>>> import numpy as np
>>> from numpy import linalg as LA
>>> np.set_printoptions(precision=2, suppress=True, linewidth=120, floatmode="fixed")
>>> mat = np.load("data.npy")
>>> mat
array([[-0.18,  0.33,  1.20, -0.81,  0.52,  0.38],
       [ 0.33,  0.83,  0.87,  0.01,  0.82, -0.63],
       [ 1.20,  0.87, -1.39,  0.66, -0.66,  0.51],
       [-0.81,  0.01,  0.66,  0.14,  0.64,  0.98],
       [ 0.52,  0.82, -0.66,  0.64,  0.55, -0.80],
       [ 0.38, -0.63,  0.51,  0.98, -0.80, -0.95]])
>>> # looks like rank 5
>>> evals, vecs = LA.eigh(mat)
>>> np.round(vecs.T @ mat @ vecs, 2) + 0
array([[-3.00,  0.00,  0.00,  0.00,  0.00,  0.00],
       [ 0.00, -2.00,  0.00,  0.00,  0.00,  0.00],
       [ 0.00,  0.00,  0.00,  0.00,  0.00,  0.00],
       [ 0.00,  0.00,  0.00,  1.00,  0.00,  0.00],
       [ 0.00,  0.00,  0.00,  0.00,  1.00,  0.00],
       [ 0.00,  0.00,  0.00,  0.00,  0.00,  2.00]])
>>> (evals > 1e-8).sum(), (evals < -1e-8).sum()
(np.int64(3), np.int64(2))
>>> np.round(LA.eigvalsh(mat @ mat), 2) + 0
array([0.00, 1.00, 1.00, 4.00, 4.00, 9.00])
>>> np.unique(evals.round(6) + 0, return_counts=True)[1]
array([1, 1, 1, 2, 1])
>>> evals.round(2) + 0
array([-3.00, -2.00,  0.00,  1.00,  1.00,  2.00])
>>> np.round(LA.svd(mat, compute_uv=False), 2) + 0
array([3.00, 2.00, 2.00, 1.00, 1.00, 0.00])
>>> np.round(LA.eigvalsh(mat + 3 * np.eye(6)), 2) + 0
array([0.00, 1.00, 3.00, 4.00, 4.00, 5.00])
>>> s = 20 * 0.2 ** np.arange(3)
>>> rng = np.random.default_rng(74)
>>> m1 = rng.normal(size=(22, 3)) * rng.permutation(s)
>>> m1
array([[  0.20,   4.13,   2.95],
       [ -0.18, -17.29,  -1.29],
       [  0.03,   3.51,  -0.78],
       [  0.65,  30.86,   4.00],
       [ -0.25,   1.47,   1.42],
       [  0.20, -21.13,  -5.78],
       [  0.08,  29.30,   1.11],
       [  0.69,   4.09,   0.44],
       [ -0.79,  26.08,  -3.15],
       [  0.30,   3.41,  -5.05],
       [  0.37, -16.08,   5.01],
       [  0.65,  -4.75,  -1.36],
       [ -0.10,  14.77,  -0.22],
       [  1.65, -25.21,   1.13],
       [  1.71, -43.56,  -1.83],
       [  0.34, -35.61,   4.47],
       [ -1.53,   1.58,  -1.03],
       [ -0.74,  49.53,  -4.19],
       [  1.67,  15.82,   7.29],
       [  0.04, -15.99,  -0.63],
       [  1.30, -34.34,   1.83],
       [  0.82,   1.92,  -3.87]])
>>> # column 1 dominates
>>> vec = np.array([2, -2, 1])
>>> y = m1 @ vec
>>> beta, lr = np.zeros(3), 1 / LA.norm(m1, 2) ** 2
>>> for i in range(5):
...     beta -= lr * m1.T @ (m1 @ beta - y)
...     if i % 1 == 0: print(i, round(LA.norm(m1 @ beta - y), 2))
... 
0 18.4
1 18.07
2 17.74
3 17.42
4 17.11
>>> round(LA.cond(m1), 2)
np.float64(31.88)
>>> beta
array([ 0.05, -2.04,  0.13])
>>> data = np.load("m.npy")
>>> data
array([[-2.00,  1.00,  0.00,  0.00],
       [ 0.00, -2.00,  1.00,  0.00],
       [ 0.00,  0.00, -2.00,  1.00],
       [ 0.00,  0.00,  0.00, -2.00]])
>>> rank = LA.matrix_rank(mat)
>>> rank
np.int64(5)
>>> ns = LA.svd(mat)[2][rank:].T
>>> np.round(ns @ ns.T, 2) + 0
array([[ 0.36, -0.35, -0.02,  0.00,  0.31,  0.11],
       [-0.35,  0.34,  0.02,  0.00, -0.30, -0.11],
       [-0.02,  0.02,  0.00,  0.00, -0.01, -0.01],
       [ 0.00,  0.00,  0.00,  0.00,  0.00,  0.00],
       [ 0.31, -0.30, -0.01,  0.00,  0.27,  0.09],
       [ 0.11, -0.11, -0.01,  0.00,  0.09,  0.03]])
>>> np.round(mat @ ns, 2) + 0
array([[0.00],
       [0.00],
       [0.00],
       [0.00],
       [0.00],
       [0.00]])
>>> ns[:, 0] / ns[np.abs(ns[:, 0]).round(6).argmax(), 0]
array([ 1.00, -0.98, -0.05,  0.01,  0.87,  0.30])
>>> LA.matrix_rank(data - data[0, 0] * np.eye(4))
np.int64(3)
>>> M2 = np.array([[-1], [-1]])
>>> arr = np.block([[np.zeros((2, 2)), M2], [M2.T, np.zeros((1, 1))]])
>>> arr
array([[ 0.00,  0.00, -1.00],
       [ 0.00,  0.00, -1.00],
       [-1.00, -1.00,  0.00]])
>>> # row 1 repeats row 0
>>> np.unravel_index(np.abs(arr).argmax(), arr.shape)
(np.int64(0), np.int64(2))
>>> LA.svd(arr, compute_uv=False)
array([1.41, 1.41, 0.00])
>>> arr.mean(axis=0)
array([-0.33, -0.33, -0.67])
>>> round(LA.norm(arr), 2)
np.float64(2.0)
>>> Uu, s, vt = LA.svd(arr)
>>> np.argmax(s[:-1] / (s[1:] + 1e-6)) + 1
np.int64(2)
>>> M2 = Uu[:, :2] @ np.diag(s[:2]) @ vt[:2]
>>> M2
array([[ 0.00,  0.00, -1.00],
       [ 0.00,  0.00, -1.00],
       [-1.00, -1.00,  0.00]])
>>> K = np.array([[1, 1, 1, 1, 1, 1, 1, 1],
...     [1, 1, 1, 1, -1, -1, -1, -1],
...     [1, 1, -1, -1, -1, -1, 1, 1],
...     [1, -1, -1, 1, 1, -1, -1, 1],
...     [1, -1, -1, 1, -1, 1, 1, -1]])
>>> K
array([[ 1,  1,  1,  1,  1,  1,  1,  1],
       [ 1,  1,  1,  1, -1, -1, -1, -1],
       [ 1,  1, -1, -1, -1, -1,  1,  1],
       [ 1, -1, -1,  1,  1, -1, -1,  1],
       [ 1, -1, -1,  1, -1,  1,  1, -1]])
>>> def softmax(z):
...     e = np.exp(z - z.max(axis=-1, keepdims=True))
...     return e / e.sum(axis=-1, keepdims=True)
... 
>>> softmax(K[3] + 5)
array([0.22, 0.03, 0.03, 0.22, 0.22, 0.03, 0.03, 0.22])
>>> softmax(K[3])
array([0.22, 0.03, 0.03, 0.22, 0.22, 0.03, 0.03, 0.22])
>>> scores = K @ K.T / np.sqrt(8)
>>> softmax(scores).round(6).argmax(axis=1)
array([0, 1, 2, 3, 4])
>>> softmax(scores)[3] @ K
array([ 1.00, -0.71, -0.81,  0.90,  0.71, -0.81, -0.71,  0.81])
